In [1]: import numpy as np

In [2]: import numpy.linalg as la

In [3]: np.set_printoptions(precision=2, suppress=True, linewidth=100, floatmode="fixed")

In [4]: arr = np.load("run15.npy")

In [5]: arr
Out[5]: 
array([[ 1, -1,  0,  3, -3, -2,  1,  2, -3],
       [ 1, -3, -1,  1,  2, -3,  2,  2, -1],
       [ 0,  3,  3,  1, -1,  3,  2,  2,  3],
       [ 1, -3, -1,  1,  2, -3,  2,  2, -1],
       [-2,  2,  3,  2,  2,  2,  2,  0,  0]])

In [6]: left, s = la.svd(arr)
---------------------------------------------------------------------------
ValueError                                Traceback (most recent call last)
Cell In[6], line 1
----> 1 left, s = la.svd(arr)

ValueError: too many values to unpack (expected 2)

In [7]: left, s, Vt = la.svd(arr, full_matrices=False)

In [8]: s.round(2) + 0
Out[8]: array([10.01,  6.82,  5.16,  3.42,  0.00])

In [9]: np.round(left.T @ left, 2) + 0
Out[9]: 
array([[1.00, 0.00, 0.00, 0.00, 0.00],
       [0.00, 1.00, 0.00, 0.00, 0.00],
       [0.00, 0.00, 1.00, 0.00, 0.00],
       [0.00, 0.00, 0.00, 1.00, 0.00],
       [0.00, 0.00, 0.00, 0.00, 1.00]])

In [10]: np.round(s / s[0], 2) + 0
Out[10]: array([1.00, 0.68, 0.52, 0.34, 0.00])

In [11]: np.allclose(left * s @ Vt, arr)
Out[11]: True

In [12]: la.lstsq(arr[:-1].T, arr[-1])[2]
Out[12]: np.int32(3)

In [13]: np.unique(arr.round(6), axis=0).shape
Out[13]: (4, 9)

In [14]: left, s, Vt = la.svd(arr)

In [15]: np.argmax(s[:-1] / (s[1:] + 1e-6)) + 1
Out[15]: np.int64(4)

In [16]: s.round(2) + 0
Out[16]: array([10.01,  6.82,  5.16,  3.42,  0.00])

In [17]: A2 = left[:, :4] @ np.diag(s[:4]) @ Vt[:4]

In [18]: np.round(la.norm(arr - A2, 2), 2), np.round(s[4], 2)
Out[18]: (np.float64(0.0), np.float64(0.0))

In [19]: round(la.norm(arr - A2) / la.norm(arr), 2)
Out[19]: np.float64(0.0)

In [20]: A2.round(2) + 0
Out[20]: 
array([[ 1.00, -1.00,  0.00,  3.00, -3.00, -2.00,  1.00,  2.00, -3.00],
       [ 1.00, -3.00, -1.00,  1.00,  2.00, -3.00,  2.00,  2.00, -1.00],
       [ 0.00,  3.00,  3.00,  1.00, -1.00,  3.00,  2.00,  2.00,  3.00],
       [ 1.00, -3.00, -1.00,  1.00,  2.00, -3.00,  2.00,  2.00, -1.00],
       [-2.00,  2.00,  3.00,  2.00,  2.00,  2.00,  2.00,  0.00,  0.00]])

In [21]: W = np.array([[3, 1, 1, 0, 2, 0],
    ...:     [1, 3, 3, 0, 1, 3],
    ...:     [0, 2, 2, 2, 0, 3],
    ...:     [0, 3, 3, 2, 0, 3],
    ...:     [2, 2, 0, 1, 1, 0],
    ...:     [1, 1, 0, 1, 2, 1],
    ...:     [0, 3, 1, 0, 1, 0],
    ...:     [2, 1, 3, 3, 3, 2],
    ...:     [2, 2, 0, 1, 2, 1]])

In [22]: coef = np.array([0, 2, 0, 0, 0, 1])

In [23]: act = np.maximum(arr @ W + coef, 0)

In [24]: la.matrix_rank(act)
Out[24]: np.int64(4)

In [25]: Z = np.array([[9, 1], [9, 2], [4, 5], [8, 0], [0, 3], [5, 6]])

In [26]: W @ Z
Out[26]: 
array([[40, 16],
       [63, 43],
       [57, 32],
       [70, 39],
       [44,  9],
       [31, 15],
       [31, 14],
       [73, 40],
       [49, 18]])

In [27]: A2 = np.array([[-1, 2, 0, -2, 3, -1],
    ...:     [2, 0, 1, 3, 3, 3],
    ...:     [1, -3, -1, -3, 2, 3],
    ...:     [0, -1, 2, 1, 3, -1],
    ...:     [2, -1, -3, -2, -3, 3],
    ...:     [-2, 1, 2, 1, 2, -3]])

In [28]: feats = A2 - A2.T

In [29]: feats
Out[29]: 
array([[ 0,  0, -1, -2,  1,  1],
       [ 0,  0,  4,  4,  4,  2],
       [ 1, -4,  0, -5,  5,  1],
       [ 2, -4,  5,  0,  5, -2],
       [-1, -4, -5, -5,  0,  1],
       [-1, -2, -1,  2, -1,  0]])

In [30]: vec = np.array([-3, 3, 3, -2, 1, 1])

In [31]: rhs = feats @ vec

In [32]: coef, lr = np.zeros(6), 1 / la.norm(feats, 2) ** 2

In [33]: for i in range(8):
    ...:     coef -= lr * feats.T @ (feats @ coef - rhs)
    ...:     if i % 2 == 0: print(i, round(la.norm(feats @ coef - rhs), 2))
    ...: 
0 12.64
2 9.69
4 7.43
6 5.7

In [34]: coef
Out[34]: array([ 0.45,  2.02,  1.08, -0.26,  1.06,  0.81])

In [35]: Q, R = la.qr(feats)

In [36]: np.round(Q.T @ Q, 2) + 0
Out[36]: 
array([[1.00, 0.00, 0.00, 0.00, 0.00, 0.00],
       [0.00, 1.00, 0.00, 0.00, 0.00, 0.00],
       [0.00, 0.00, 1.00, 0.00, 0.00, 0.00],
       [0.00, 0.00, 0.00, 1.00, 0.00, 0.00],
       [0.00, 0.00, 0.00, 0.00, 1.00, 0.00],
       [0.00, 0.00, 0.00, 0.00, 0.00, 1.00]])

In [37]: round(float(np.trace(Q @ Q.T)), 2)
Out[37]: 6.0

In [38]: np.allclose(R.T @ R, feats.T @ feats)
Out[38]: True

In [39]: np.abs(np.diag(R))
Out[39]: array([2.65, 6.85, 5.11, 1.99, 0.54, 0.16])

In [40]: round(float(abs(R[0, 0])), 2), np.round(la.norm(feats[:, 0]), 2)
Out[40]: (2.65, np.float64(2.65))

In [41]: T = np.stack([feats, 5 * feats, feats[::-1]])

In [42]: np.einsum("bij,cij->bc", T, T)
Out[42]: 
array([[ 280, 1400,   -2],
       [1400, 7000,  -10],
       [  -2,  -10,  280]])

In [43]: la.det(T)
Out[43]: array([    16.00, 250000.00,    -16.00])

In [44]: la.norm(T, axis=(1, 2))
Out[44]: array([16.73, 83.67, 16.73])

In [45]: T.sum(axis=0)
Out[45]: 
array([[ -1,  -2,  -7, -10,   5,   6],
       [ -1,  -4,  19,  19,  24,  13],
       [  8, -28,   5, -30,  35,   4],
       [ 13, -28,  30,  -5,  35, -11],
       [ -6, -24, -26, -26,   4,   8],
       [ -6, -12,  -7,  10,  -5,   1]])

In [46]: vec = np.array([1, 1, -1, 2, -2, 1])

In [47]: la.svd(feats, compute_uv=False)
Out[47]: array([11.16, 11.16,  3.94,  3.94,  0.09,  0.09])

In [48]: vec @ feats @ vec
Out[48]: np.int64(0)

In [49]: Q = la.solve(np.eye(6) - feats, np.eye(6) + feats)

In [50]: np.round(la.det(Q), 2)
Out[50]: np.float64(1.0)

In [51]: A2 = la.inv(feats)

In [52]: round(float(la.det(feats) * la.det(A2)), 2)
Out[52]: 1.0

In [53]: np.allclose(A2, feats.T)
Out[53]: False

In [54]: round(float(la.cond(feats)), 2)
Out[54]: 122.54

In [55]: round(float(la.slogdet(feats)[0]), 2)
Out[55]: 1.0

In [56]: (np.abs(A2) > 1e-9).astype(int)
Out[56]: 
array([[0, 1, 1, 1, 1, 1],
       [1, 0, 1, 1, 1, 0],
       [1, 1, 0, 1, 1, 1],
       [1, 1, 1, 0, 1, 1],
       [1, 1, 1, 1, 0, 1],
       [1, 0, 1, 1, 1, 0]])

In [57]: data = np.load("a.npy")

In [58]: data
Out[58]: 
array([[0.00, 0.00, 0.00, 0.00, 0.00, 2.00, 3.00],
       [0.00, 0.00, 0.00, 0.00, 0.00, 3.00, 2.00],
       [0.00, 0.00, 0.00, 0.00, 0.00, 2.00, 2.00],
       [0.00, 0.00, 0.00, 0.00, 0.00, 3.00, 1.00],
       [0.00, 0.00, 0.00, 0.00, 0.00, 0.00, 3.00],
       [2.00, 3.00, 2.00, 3.00, 0.00, 0.00, 0.00],
       [3.00, 2.00, 2.00, 1.00, 3.00, 0.00, 0.00]])

In [59]: vec = np.array([2, 1, 3, 2, 1, 1])

In [60]: (feats @ vec).argmax()
Out[60]: np.int64(1)

In [61]: feats @ (2 * vec)
Out[61]: array([-10,  52, -12,  36, -60,  -8])

In [62]: la.norm(feats @ vec) <= la.norm(feats, 2) * la.norm(vec) + 1e-9
Out[62]: np.True_

In [63]: (feats * vec).sum(axis=1)
Out[63]: array([ -5,  26,  -6,  18, -30,  -4])

In [64]: mat = np.load("x.npy")

In [65]: mat
Out[65]: 
array([[ 1,  2, -1],
       [ 0,  2, -1],
       [ 0,  0,  0]])

In [66]: left, s, Vt = la.svd(mat)

In [67]: V = Vt[:(s > 1e-8).sum()]

In [68]: rng = np.random.default_rng(274647)

In [69]: vec = mat[1] + 3 * mat[2] + rng.integers(2) * np.eye(3)[0]

In [70]: vec
Out[70]: array([ 1.00,  2.00, -1.00])

In [71]: np.diag(V.T @ V)
Out[71]: array([1.00, 0.80, 0.20])

In [72]: round(la.norm(vec - V.T @ V @ vec), 2)
Out[72]: np.float64(0.0)

In [73]: A2 = np.array([[4, -2, 2], [0, 5, 4]])

In [74]: Z = np.kron(A2, mat)

In [75]: la.matrix_rank(Z)
Out[75]: np.int64(4)

In [76]: Z
Out[76]: 
array([[ 4,  8, -4, -2, -4,  2,  2,  4, -2],
       [ 0,  8, -4,  0, -4,  2,  0,  4, -2],
       [ 0,  0,  0,  0,  0,  0,  0,  0,  0],
       [ 0,  0,  0,  5, 10, -5,  4,  8, -4],
       [ 0,  0,  0,  0, 10, -5,  0,  8, -4],
       [ 0,  0,  0,  0,  0,  0,  0,  0,  0]])

In [77]: Z.shape
Out[77]: (6, 9)

In [78]: K = np.load("arr.npy")

In [79]: K
Out[79]: 
array([[-2.19, -2.22, -0.40,  3.62, -4.63, -0.83, -3.01,  3.82],
       [ 0.31, -0.30,  0.67,  0.68, -0.61, -0.73, -1.48,  0.70],
       [-2.22, -2.20, -0.40,  3.61, -4.59, -0.82, -2.96,  3.76],
       [ 0.88, -0.92,  2.07,  2.13, -1.82, -2.09, -4.49,  2.06],
       [-3.30, -3.29, -0.62,  5.40, -6.88, -1.19, -4.50,  5.71],
       [-0.77, -2.20,  0.39,  3.32, -3.81, -3.38, -4.78,  3.19],
       [-0.91, -1.52, -2.43,  0.31, -0.87, -4.81, -0.88, -0.28],
       [-1.66, -2.09, -1.80,  2.01, -2.89, -3.60, -2.10,  1.67],
       [-2.82, -1.57, -1.80,  2.22, -3.41,  0.60, -0.01,  2.42],
       [-4.48, -3.73, -3.60,  4.17, -6.28, -3.04, -2.08,  4.07],
       [-4.51, -2.89, -3.46,  3.37, -5.38, -0.66, -0.32,  3.51],
       [ 0.31, -1.11,  0.61,  1.50, -1.52, -3.02, -3.30,  1.27],
       [-0.01, -0.79, -0.12,  0.80, -0.91, -2.29, -1.77,  0.59],
       [-2.77, -1.59, -1.75,  2.20, -3.40,  0.60,  0.01,  2.38],
       [-0.30, -0.50, -0.79,  0.11, -0.28, -1.62, -0.28, -0.13],
       [ 0.61, -1.37,  1.29,  2.26, -2.09, -3.71, -4.76,  1.99],
       [-1.66, -2.90, -1.93,  2.81, -3.79, -5.89, -3.90,  2.36],
       [-3.92, -4.29, -2.21,  5.59, -7.49, -4.41, -5.11,  5.50],
       [ 0.30, -0.33,  0.73,  0.71, -0.62, -0.73, -1.52,  0.70]])

In [80]: cen = K - K.mean(axis=0)

In [81]: left, s, Vt = la.svd(cen, full_matrices=False)

In [82]: np.abs(Vt[0]).argmax()
Out[82]: np.int64(4)

In [83]: np.round(cen.mean(axis=0), 2) + 0
Out[83]: array([0.00, 0.00, 0.00, 0.00, 0.00, 0.00, 0.00, 0.00])

In [84]: np.abs(Vt[-1])
Out[84]: array([0.21, 0.48, 0.41, 0.37, 0.42, 0.33, 0.30, 0.21])

In [85]: (np.sign(left[:, 0]) == np.sign(left[0, 0])).astype(int)
Out[85]: array([1, 0, 1, 0, 1, 1, 0, 0, 1, 1, 1, 0, 0, 1, 0, 0, 1, 1, 0])

In [86]: s
Out[86]: array([16.33, 10.17,  7.73,  0.09,  0.08,  0.07,  0.05,  0.04])

In [87]: np.searchsorted(np.cumsum(s ** 2) / (s ** 2).sum(), 0.9) + 1
Out[87]: np.int64(3)

In [88]: la.matrix_rank(cen)
Out[88]: np.int64(8)
